% python3 -q
>>> import numpy as np
>>> from numpy import linalg as LA
>>> np.set_printoptions(precision=3, suppress=True, linewidth=200, floatmode="fixed")
>>> def tidy(a):
...     return np.round(a, 3) + 0
... 
>>> feats = np.loadtxt("arr.csv", delimiter=",")
>>> feats
array([[ 1.000, -2.000,  4.000, -8.000],
       [ 1.000, -1.000,  1.000, -1.000],
       [ 1.000,  0.000,  0.000,  0.000]])
>>> gram = feats.T @ feats
>>> np.trace(gram), (feats ** 2).sum()
(np.float64(90.0), np.float64(90.0))
>>> F = np.load("case11.npy")
>>> tidy(F)
array([[ 1.000,  0.000,  0.000,  0.000,  0.000,  0.000,  0.000,  0.000,  0.000,  0.000],
       [ 0.000,  0.809, -0.588,  0.000,  0.000,  0.000,  0.000,  0.000,  0.000,  0.000],
       [ 0.000,  0.588,  0.809,  0.000,  0.000,  0.000,  0.000,  0.000,  0.000,  0.000],
       [ 0.000,  0.000,  0.000,  1.000,  0.000,  0.000,  0.000,  0.000,  0.000,  0.000],
       [ 0.000,  0.000,  0.000,  0.000,  1.000,  0.000,  0.000,  0.000,  0.000,  0.000],
       [ 0.000,  0.000,  0.000,  0.000,  0.000,  1.000,  0.000,  0.000,  0.000,  0.000],
       [ 0.000,  0.000,  0.000,  0.000,  0.000,  0.000,  1.000,  0.000,  0.000,  0.000],
       [ 0.000,  0.000,  0.000,  0.000,  0.000,  0.000,  0.000,  1.000,  0.000,  0.000],
       [ 0.000,  0.000,  0.000,  0.000,  0.000,  0.000,  0.000,  0.000,  1.000,  0.000],
       [ 0.000,  0.000,  0.000,  0.000,  0.000,  0.000,  0.000,  0.000,  0.000,  1.000]])
>>> f = np.array([4, 2, 0])
>>> tidy(np.correlate(F[8], F[1], "full"))
array([ 0.000,  0.000,  0.000,  0.000,  0.000,  0.000,  0.000,  0.000,  0.000,  0.000,  0.000,  0.000,  0.000,  0.000,  0.000, -0.588,  0.809,  0.000,  0.000])
>>> tidy(np.array([np.convolve(row, f, "same") for row in F]))
array([[ 2.000,  0.000,  0.000,  0.000,  0.000,  0.000,  0.000,  0.000,  0.000,  0.000],
       [ 3.236, -0.733, -1.176,  0.000,  0.000,  0.000,  0.000,  0.000,  0.000,  0.000],
       [ 2.351,  4.412,  1.618,  0.000,  0.000,  0.000,  0.000,  0.000,  0.000,  0.000],
       [ 0.000,  0.000,  4.000,  2.000,  0.000,  0.000,  0.000,  0.000,  0.000,  0.000],
       [ 0.000,  0.000,  0.000,  4.000,  2.000,  0.000,  0.000,  0.000,  0.000,  0.000],
       [ 0.000,  0.000,  0.000,  0.000,  4.000,  2.000,  0.000,  0.000,  0.000,  0.000],
       [ 0.000,  0.000,  0.000,  0.000,  0.000,  4.000,  2.000,  0.000,  0.000,  0.000],
       [ 0.000,  0.000,  0.000,  0.000,  0.000,  0.000,  4.000,  2.000,  0.000,  0.000],
       [ 0.000,  0.000,  0.000,  0.000,  0.000,  0.000,  0.000,  4.000,  2.000,  0.000],
       [ 0.000,  0.000,  0.000,  0.000,  0.000,  0.000,  0.000,  0.000,  4.000,  2.000]])
>>> np.cross(F[8, :3], F[1, :3])
array([-0.000,  0.000,  0.000])
>>> M = np.loadtxt("data.csv", delimiter=",")
>>> M
array([[ 13.000,  24.000, -27.000,  -9.000,  21.000, -27.000],
       [ 24.000,  68.000, -72.000, -24.000,  56.000, -72.000],
       [-27.000, -72.000,  85.000,  27.000, -63.000,  81.000],
       [ -9.000, -24.000,  27.000,  13.000, -21.000,  27.000],
       [ 21.000,  56.000, -63.000, -21.000,  53.000, -63.000],
       [-27.000, -72.000,  81.000,  27.000, -63.000,  85.000]])
>>> Y = LA.inv(F)
>>> np.allclose(Y, F.T)
True
>>> tidy(LA.inv(Y))
array([[ 1.000,  0.000,  0.000,  0.000,  0.000,  0.000,  0.000,  0.000,  0.000,  0.000],
       [ 0.000,  0.809, -0.588,  0.000,  0.000,  0.000,  0.000,  0.000,  0.000,  0.000],
       [ 0.000,  0.588,  0.809,  0.000,  0.000,  0.000,  0.000,  0.000,  0.000,  0.000],
       [ 0.000,  0.000,  0.000,  1.000,  0.000,  0.000,  0.000,  0.000,  0.000,  0.000],
       [ 0.000,  0.000,  0.000,  0.000,  1.000,  0.000,  0.000,  0.000,  0.000,  0.000],
       [ 0.000,  0.000,  0.000,  0.000,  0.000,  1.000,  0.000,  0.000,  0.000,  0.000],
       [ 0.000,  0.000,  0.000,  0.000,  0.000,  0.000,  1.000,  0.000,  0.000,  0.000],
       [ 0.000,  0.000,  0.000,  0.000,  0.000,  0.000,  0.000,  1.000,  0.000,  0.000],
       [ 0.000,  0.000,  0.000,  0.000,  0.000,  0.000,  0.000,  0.000,  1.000,  0.000],
       [ 0.000,  0.000,  0.000,  0.000,  0.000,  0.000,  0.000,  0.000,  0.000,  1.000]])
>>> tidy(Y)
array([[ 1.000,  0.000,  0.000,  0.000,  0.000,  0.000,  0.000,  0.000,  0.000,  0.000],
       [ 0.000,  0.809,  0.588,  0.000,  0.000,  0.000,  0.000,  0.000,  0.000,  0.000],
       [ 0.000, -0.588,  0.809,  0.000,  0.000,  0.000,  0.000,  0.000,  0.000,  0.000],
       [ 0.000,  0.000,  0.000,  1.000,  0.000,  0.000,  0.000,  0.000,  0.000,  0.000],
       [ 0.000,  0.000,  0.000,  0.000,  1.000,  0.000,  0.000,  0.000,  0.000,  0.000],
       [ 0.000,  0.000,  0.000,  0.000,  0.000,  1.000,  0.000,  0.000,  0.000,  0.000],
       [ 0.000,  0.000,  0.000,  0.000,  0.000,  0.000,  1.000,  0.000,  0.000,  0.000],
       [ 0.000,  0.000,  0.000,  0.000,  0.000,  0.000,  0.000,  1.000,  0.000,  0.000],
       [ 0.000,  0.000,  0.000,  0.000,  0.000,  0.000,  0.000,  0.000,  1.000,  0.000],
       [ 0.000,  0.000,  0.000,  0.000,  0.000,  0.000,  0.000,  0.000,  0.000,  1.000]])
>>> Y = F / LA.norm(F, axis=1, keepdims=True)
>>> gram = Y @ Y.T
>>> np.argwhere(np.triu(np.abs(gram) > 0.95, 1))
array([], shape=(0, 2), dtype=int64)
>>> tidy(gram[1])
array([0.000, 1.000, 0.000, 0.000, 0.000, 0.000, 0.000, 0.000, 0.000, 0.000])
>>> tidy(LA.norm(Y, axis=1))
array([1.000, 1.000, 1.000, 1.000, 1.000, 1.000, 1.000, 1.000, 1.000, 1.000])
>>> x = np.array([0, 3, -2, 5, -1, -2])
>>> y = M @ x
>>> beta, lr = np.zeros(6), 1 / LA.norm(M, 2) ** 2
>>> for i in range(10):
...     beta -= lr * M.T @ (M @ beta - y)
...     if i % 2 == 0: print(i, round(LA.norm(M @ beta - y), 3))
... 
0 24.676
2 24.667
4 24.659
6 24.65
8 24.641
>>> tidy(beta)
array([ 0.388,  1.041, -1.169, -0.379,  0.904, -1.169])
>>> rng = np.random.default_rng(4964)
>>> m1 = rng.normal(size=(27, 3)) + 3 * np.array([-2, -5, -1])
>>> tidy(m1)
array([[ -5.558, -13.544,  -4.252],
       [ -5.272, -14.949,  -4.251],
       [ -5.727, -15.426,  -4.228],
       [ -5.723, -14.699,  -4.208],
       [ -6.190, -14.980,  -2.511],
       [ -7.138, -14.900,  -3.392],
       [ -6.261, -14.178,  -3.756],
       [ -7.646, -14.857,  -3.568],
       [ -4.758, -15.285,  -2.518],
       [ -6.803, -16.193,  -4.576],
       [ -5.141, -15.777,  -3.801],
       [ -6.090, -14.444,  -2.344],
       [ -8.356, -14.854,  -2.289],
       [ -6.835, -14.712,  -3.655],
       [ -5.763, -13.252,  -3.088],
       [ -7.376, -14.344,  -1.907],
       [ -6.213, -14.376,  -1.773],
       [ -5.107, -13.292,  -2.726],
       [ -5.253, -17.149,  -2.920],
       [ -6.619, -14.798,  -2.794],
       [ -4.981, -15.916,  -4.207],
       [ -7.404, -13.860,  -0.654],
       [ -5.145, -17.511,  -2.708],
       [ -6.238, -15.257,  -3.295],
       [ -5.059, -14.124,  -2.778],
       [ -5.174, -14.359,  -3.162],
       [ -6.525, -14.657,  -3.177]])
>>> Uu, sigma, VT = LA.svd(m1, full_matrices=False)
>>> np.abs(Uu[:, 0]).round(6).argmax()
np.int64(22)
>>> tidy(np.sqrt((sigma ** 2).sum())), tidy(LA.norm(m1))
(np.float64(85.516), np.float64(85.516))
>>> tidy(sigma / sigma[0])
array([1.000, 0.066, 0.047])
>>> Uu.shape, sigma.shape, VT.shape
((27, 3), (3,), (3, 3))
>>> tidy(sigma)
array([85.236,  5.633,  4.009])
>>> tidy(np.cumsum(sigma ** 2) / np.sum(sigma ** 2))
array([0.993, 0.998, 1.000])
>>> tidy(VT @ VT.T)
array([[1.000, 0.000, 0.000],
       [0.000, 1.000, 0.000],
       [0.000, 0.000, 1.000]])
>>> tidy(Uu.T @ Uu)
array([[1.000, 0.000, 0.000],
       [0.000, 1.000, 0.000],
       [0.000, 0.000, 1.000]])
>>> proj = m1 @ LA.solve(m1.T @ m1, m1.T)
>>> tidy(LA.eigvalsh(proj))
array([0.000, 0.000, 0.000, 0.000, 0.000, 0.000, 0.000, 0.000, 0.000, 0.000, 0.000, 0.000, 0.000, 0.000, 0.000, 0.000, 0.000, 0.000, 0.000, 0.000, 0.000, 0.000, 0.000, 0.000, 1.000, 1.000, 1.000])
>>> tidy(proj @ m1[:, 2])
array([-4.252, -4.251, -4.228, -4.208, -2.511, -3.392, -3.756, -3.568, -2.518, -4.576, -3.801, -2.344, -2.289, -3.655, -3.088, -1.907, -1.773, -2.726, -2.920, -2.794, -4.207, -0.654, -2.708, -3.295,
       -2.778, -3.162, -3.177])
>>> np.allclose(proj @ proj, proj)
True
>>> labels = m1[:, 2] > np.median(m1[:, 2])
>>> f = m1[labels].mean(axis=0) - m1[~labels].mean(axis=0)
>>> tidy(f)
array([-0.030,  0.169,  1.438])
>>> E = np.load("test15.npy")
>>> E
array([[1, 6, 9, 5, 0, 0, 1, 2],
       [8, 2, 2, 8, 2, 2, 5, 6],
       [4, 6, 3, 9, 9, 6, 7, 8],
       [2, 7, 3, 8, 5, 0, 6, 1],
       [4, 9, 7, 7, 2, 2, 5, 7],
       [8, 0, 6, 9, 7, 8, 6, 3],
       [8, 6, 7, 2, 7, 0, 7, 8],
       [8, 0, 6, 9, 7, 8, 6, 3],
       [4, 0, 7, 6, 4, 6, 5, 3]])
>>> W = np.array([[3, 3, 1, 3],
...     [-1, 1, 1, 0],
...     [2, -2, 0, 0],
...     [3, -2, -3, 2],
...     [-1, -3, -3, -1],
...     [1, -3, -3, 0],
...     [2, -1, 3, -3],
...     [-2, 3, -2, 2]])
>>> beta = np.array([3, 0, 2, 2])
>>> hid = np.maximum(E @ W + beta, 0)
>>> tidy((hid > 0).mean(axis=0))
array([1.000, 0.222, 0.000, 1.000])
>>> hid
array([[31,  0,  0, 16],
       [51,  7,  0, 37],
       [37,  0,  0, 18],
       [37,  0,  0,  3],
       [37,  0,  0, 25],
       [73,  0,  0, 25],
       [32,  8,  0, 18],
       [73,  0,  0, 25],
       [53,  0,  0, 13]])
>>> (hid > 0).astype(int)
array([[1, 0, 0, 1],
       [1, 1, 0, 1],
       [1, 0, 0, 1],
       [1, 0, 0, 1],
       [1, 0, 0, 1],
       [1, 0, 0, 1],
       [1, 1, 0, 1],
       [1, 0, 0, 1],
       [1, 0, 0, 1]])
>>> basis = np.array([[0, 2], [-3, 2], [-1, -1], [-1, 2]])
>>> hid @ basis
array([[-16,  94],
       [-58, 190],
       [-18, 110],
       [ -3,  80],
       [-25, 124],
       [-25, 196],
       [-42, 116],
       [-25, 196],
       [-13, 132]])
>>> q, evecs = LA.qr(E[:, :4])[0], LA.qr(E[:, 4:])[0]
>>> sigma = LA.svd(q.T @ evecs, compute_uv=False)
>>> tidy(np.degrees(np.arccos(sigma.clip(0, 1))))
array([ 9.941, 15.237, 76.454, 80.556])
>>> (sigma > 0.9).sum()
np.int64(2)
>>> x = np.array([-1, 0, -1, -2, -2, -1, -2, -1])
>>> y = E @ x
>>> tidy(LA.lstsq(E, y)[0])
array([-1.000,  0.000, -1.000, -2.000, -2.000, -1.000, -2.000, -1.000])
>>> y
array([-24, -48, -71, -44, -48, -69, -55, -69, -50])
>>> y = y + 0.02 * rng.normal(size=9)
>>> tidy(y)
array([-23.978, -47.990, -71.014, -44.026, -47.993, -69.004, -54.989, -68.973, -49.987])
>>> beta, *_ = LA.lstsq(E, y)
>>> beta.round()
array([-1.000, -0.000, -1.000, -2.000, -2.000, -1.000, -2.000, -1.000])
>>> x = np.array([3, -3, 6, 4, 8, 4, 5, 5])
>>> y = E @ x
>>> beta, lr = np.zeros(8), 1 / LA.norm(E, 2) ** 2
>>> for i in range(12):
...     beta -= lr * E.T @ (E @ beta - y)
...     if i % 2 == 0: print(i, round(LA.norm(E @ beta - y), 3))
... 
0 65.271
2 54.907
4 46.772
6 40.404
8 35.425
10 31.523
>>> tidy(beta)
array([5.116, 0.452, 4.029, 5.025, 5.257, 4.888, 4.510, 3.326])
>>> arr = rng.normal(size=(26, 4))
>>> arr = 5 * arr / LA.norm(arr, axis=1, keepdims=True)
>>> tidy(arr)
array([[ 3.095,  3.186,  1.546, -1.698],
       [-2.404,  2.779,  0.823, -3.290],
       [ 0.279, -4.901, -0.405,  0.859],
       [ 1.067,  0.722,  4.466, -1.842],
       [ 1.415,  0.734, -2.653,  3.926],
       [-1.340, -4.536, -0.673, -1.476],
       [ 1.866,  2.601, -2.159, -3.177],
       [-2.964, -0.708, -3.868, -0.867],
       [ 0.719,  3.348, -3.507, -0.988],
       [-4.170,  0.712,  2.266, -1.403],
       [ 0.203, -1.929,  2.954,  3.538],
       [-4.536, -1.658, -0.743,  1.062],
       [-2.126,  3.581,  2.485, -1.217],
       [ 0.143, -3.901,  2.766, -1.452],
       [ 0.705, -3.429,  3.263,  1.449],
       [ 1.392,  0.620,  3.468,  3.264],
       [-4.104, -1.881,  1.430,  1.605],
       [ 0.971, -0.291,  4.852, -0.656],
       [-1.060, -0.612, -2.862,  3.913],
       [ 0.937, -1.570,  2.097, -4.154],
       [-0.504,  2.291,  0.019, -4.415],
       [-3.054,  0.008,  0.866, -3.863],
       [ 3.256, -1.087,  3.239, -1.651],
       [ 0.562, -0.691, -4.830, -0.939],
       [-1.822,  0.351,  4.332,  1.672],
       [ 2.789,  0.032, -3.970,  1.209]])
>>> labels = arr[:, 2] > np.median(arr[:, 2])
>>> f = arr[labels].mean(axis=0) - arr[~labels].mean(axis=0)
>>> ((arr - arr.mean(axis=0)) @ f > 0).astype(int)
array([1, 0, 0, 1, 0, 0, 0, 0, 0, 1, 1, 0, 1, 1, 1, 1, 1, 1, 0, 1, 0, 0, 1, 0, 1, 0])
>>> tidy(f)
array([ 0.598, -0.277,  4.856,  0.423])
>>> q, evecs = LA.qr(arr[:, :2])[0], LA.qr(arr[:, 2:])[0]
>>> sigma = LA.svd(q.T @ evecs, compute_uv=False)
>>> (sigma > 0.9).sum()
np.int64(0)
>>> X = np.loadtxt("out5.csv", delimiter=",")
>>> X
array([[ 0.160,  0.080,  0.480, -0.880, -0.800],
       [ 0.260,  0.130,  0.780, -1.430, -1.300],
       [-0.200, -0.100, -0.600,  1.100,  1.000],
       [-0.240, -0.120, -0.720,  1.320,  1.200],
       [-0.340, -0.170, -1.020,  1.870,  1.700],
       [-0.240, -0.120, -0.720,  1.320,  1.200],
       [ 0.140,  0.070,  0.420, -0.770, -0.700],
       [ 0.460,  0.230,  1.380, -2.530, -2.300],
       [-0.300, -0.150, -0.900,  1.650,  1.500]])
>>> r = LA.matrix_rank(X)
>>> r
np.int64(1)
>>> null = LA.svd(X)[2][r:].T
>>> [int(LA.matrix_rank(np.delete(X, i, axis=0))) for i in range(9)]
[1, 1, 1, 1, 1, 1, 1, 1, 1]
>>> null.shape
(5, 4)
>>> np.allclose(X @ null, 0)
True
>>> [int(LA.matrix_rank(X[:i])) for i in range(1, len(X) + 1)]
[1, 1, 1, 1, 1, 1, 1, 1, 1]
>>> LA.matrix_rank(X.T @ X), LA.matrix_rank(X @ X.T)
(np.int64(1), np.int64(1))
>>> LA.lstsq(X[:-1].T, X[-1])[2]
np.int32(1)
>>> tidy(np.trace(LA.pinv(X) @ X))
np.float64(1.0)
>>> np.abs(np.diag(LA.qr(X)[1])) > 1e-9
array([ True, False, False, False, False])
>>> np.unique(X.round(6), axis=0).shape
(8, 5)
>>> Uu, sigma, VT = LA.svd(X)
>>> tidy(sigma)
array([6.699, 0.000, 0.000, 0.000, 0.000])
>>> Y = Uu[:, :1] @ np.diag(sigma[:1]) @ VT[:1]
>>> LA.matrix_rank(Y)
np.int64(1)
>>> tidy(LA.norm(X - Y) / LA.norm(X))
np.float64(0.0)
>>> tidy(Y)
array([[ 0.160,  0.080,  0.480, -0.880, -0.800],
       [ 0.260,  0.130,  0.780, -1.430, -1.300],
       [-0.200, -0.100, -0.600,  1.100,  1.000],
       [-0.240, -0.120, -0.720,  1.320,  1.200],
       [-0.340, -0.170, -1.020,  1.870,  1.700],
       [-0.240, -0.120, -0.720,  1.320,  1.200],
       [ 0.140,  0.070,  0.420, -0.770, -0.700],
       [ 0.460,  0.230,  1.380, -2.530, -2.300],
       [-0.300, -0.150, -0.900,  1.650,  1.500]])
>>> LA.matrix_rank(X, rtol=0.05)
np.int64(1)
